% python3 -q
>>> import numpy as np
>>> from numpy import linalg as LA
>>> np.set_printoptions(precision=3, suppress=True, linewidth=160)
>>> rd = lambda a: np.round(a, 3) + 0
>>> X = np.array([[1, 3, 1, -2], [0, 2, 1, 3], [-2, -3, -1, -1], [2, -1, 2, -1]])
>>> A2 = np.array([[1, 0], [-1, 0]])
>>> W2 = np.kron(A2, X)
>>> LA.matrix_rank(W2)
np.int64(4)
>>> W2
array([[ 1,  3,  1, -2,  0,  0,  0,  0],
       [ 0,  2,  1,  3,  0,  0,  0,  0],
       [-2, -3, -1, -1,  0,  0,  0,  0],
       [ 2, -1,  2, -1,  0,  0,  0,  0],
       [-1, -3, -1,  2,  0,  0,  0,  0],
       [ 0, -2, -1, -3,  0,  0,  0,  0],
       [ 2,  3,  1,  1,  0,  0,  0,  0],
       [-2,  1, -2,  1,  0,  0,  0,  0]])
>>> np.allclose(X @ X.T, X.T @ X)
False
>>> (X - X.T) / 2
array([[ 0. ,  1.5,  1.5, -2. ],
       [-1.5,  0. ,  2. ,  2. ],
       [-1.5, -2. ,  0. , -1.5],
       [ 2. , -2. ,  1.5,  0. ]])
>>> X @ X
array([[-5,  8, -1,  8],
       [ 4, -2,  7,  2],
       [-2, -8, -6, -3],
       [-4, -1, -3, -8]])
>>> (X + X.T) / 2
array([[ 1. ,  1.5, -0.5,  0. ],
       [ 1.5,  2. , -1. ,  1. ],
       [-0.5, -1. , -1. ,  0.5],
       [ 0. ,  1. ,  0.5, -1. ]])
>>> rd(LA.det(X))
np.float64(53.0)
>>> np.allclose(X, X.T)
False
>>> np.trace(X)
np.int64(1)
>>> np.einsum("ij,ji->", X, X)
np.int64(-21)
>>> rd(LA.eigvals(X))
array([-0.749+2.823j, -0.749-2.823j,  1.249+2.157j,  1.249-2.157j])
>>> print(rd(np.poly(X)))
[  1.  -1.  11. -12.  53.]
>>> x = np.array([5, -4, 0, 5])
>>> a = np.maximum(X @ x, 0)
>>> X.T @ a
array([18,  5, 25, 12])
>>> np.maximum(X @ x, 0) - np.maximum(-X @ x, 0)
array([-17,   7,  -3,   9])
>>> np.maximum(X @ (3 * x), 0)
array([ 0, 21,  0, 27])
>>> rng = np.random.default_rng(4352)
>>> z = rng.permutation(4)
>>> z
array([3, 0, 2, 1])
>>> A2 = X[z][:, z]
>>> np.trace(A2)
np.int64(1)
>>> print(A2)
[[-1  2  2 -1]
 [-2  1  1  3]
 [-1 -2 -1 -3]
 [ 3  0  1  2]]
>>> print(np.allclose(A2, X))
False
>>> rd(LA.det(A2)), rd(LA.det(X[z]))
(np.float64(53.0), np.float64(53.0))
>>> data = np.array([[1, -1, 1], [1, 0, 0], [1, 1, 1]])
>>> th = np.radians(60)
>>> Rm = np.eye(3)
>>> Rm[1, 1] = Rm[0, 0] = np.cos(th)
>>> Rm[1, 0], Rm[0, 1] = -np.sin(th), np.sin(th)
>>> rd(Rm)
array([[ 0.5  ,  0.866,  0.   ],
       [-0.866,  0.5  ,  0.   ],
       [ 0.   ,  0.   ,  1.   ]])
>>> A2 = data @ Rm.T
>>> np.allclose(data @ data.T, A2 @ A2.T)
True
>>> rd(np.abs(A2 - data).max(axis=0))
array([1.366, 1.366, 0.   ])
>>> C2 = X.T @ X
>>> (X @ X.T).shape
(4, 4)
>>> np.diag(C2)
array([ 9, 23,  7, 15])
>>> C2
array([[ 9,  7,  7, -2],
       [ 7, 23,  6,  4],
       [ 7,  6,  7,  0],
       [-2,  4,  0, 15]])
>>> np.allclose(C2, C2.T)
True
>>> rd(LA.svd(X, compute_uv=False) ** 2)
array([29.524, 16.268,  7.42 ,  0.788])
>>> np.trace(C2), (X ** 2).sum()
(np.int64(54), np.int64(54))
>>> evals, vecs = LA.eigh(C2)
>>> x = np.array([-3, 5, 5, -3])
>>> rd(x @ C2 @ x / (x @ x)), rd(evals[0]), rd(evals[-1])
(np.float64(10.147), np.float64(0.788), np.float64(29.524))
>>> np.abs(C2).sum(axis=1).max(), rd(np.abs(evals).max())
(np.int64(40), np.float64(29.524))
>>> rd(LA.eigvalsh(C2[1:, 1:]))
array([ 4.831, 13.885, 26.285])
>>> (np.sign(vecs[:, -1].round(6)) == np.sign(vecs[0, -1].round(6))).astype(int)
array([1, 1, 1, 1])
